In [1]: import numpy as np

In [2]: np.set_printoptions(suppress=True, linewidth=120)

In [3]: rnd = lambda a: np.round(a, 4) + 0

In [4]: A2 = np.array([[-2, 1, -1, 3, 3, -1, -2],
   ...:     [2, 2, 3, 2, 3, -2, 3],
   ...:     [-3, -3, 2, 0, 3, 1, -1],
   ...:     [1, -2, 3, 2, -1, 3, -2],
   ...:     [0, 1, -1, -3, 1, 2, 0],
   ...:     [3, -2, 2, 1, 0, 3, 3],
   ...:     [2, -2, -2, 0, -3, 2, 2]])

In [5]: data = A2 - A2.T

In [6]: print(data)
[[ 0 -1  2  2  3 -4 -4]
 [ 1  0  6  4  2  0  5]
 [-2 -6  0 -3  4 -1  1]
 [-2 -4  3  0  2  2 -2]
 [-3 -2 -4 -2  0  2  3]
 [ 4  0  1 -2 -2  0  1]
 [ 4 -5 -1  2 -3 -1  0]]

In [7]: # antisymmetric, zero diagonal

In [8]: U, sigma, Vt = np.linalg.svd(data)

In [9]: print(np.argmax(sigma[:-1] / (sigma[1:] + 1e-6)) + 1)
6

In [10]: print(rnd(sigma))
[10.1239 10.1239  8.007   8.007   4.1705  4.1705  0.    ]

In [11]: A2 = U[:, :6] @ np.diag(sigma[:6]) @ Vt[:6]

In [12]: print(rnd(np.linalg.norm(data - A2) / np.linalg.norm(data)))
0.0

In [13]: print(rnd(A2))
[[ 0. -1.  2.  2.  3. -4. -4.]
 [ 1.  0.  6.  4.  2.  0.  5.]
 [-2. -6.  0. -3.  4. -1.  1.]
 [-2. -4.  3.  0.  2.  2. -2.]
 [-3. -2. -4. -2.  0.  2.  3.]
 [ 4.  0.  1. -2. -2.  0.  1.]
 [ 4. -5. -1.  2. -3. -1.  0.]]

In [14]: print(rnd(np.linalg.norm(data - A2, 2)), rnd(sigma[6]))
0.0 0.0

In [15]: print(np.linalg.matrix_rank(A2))
6

In [16]: U, sigma, Vt = np.linalg.svd(data)

In [17]: V = Vt[:(sigma > 1e-8).sum()]

In [18]: rng = np.random.default_rng(32546)

In [19]: x0 = data[4] + -1 * data[6] + rng.integers(2) * np.eye(7)[0]

In [20]: print(x0)
[-6.  3. -3. -4.  3.  3.  3.]

In [21]: print(rnd(np.linalg.norm(x0 - V.T @ V @ x0)))
0.5028

In [22]: print(np.allclose(V.T @ V @ x0, x0))
False
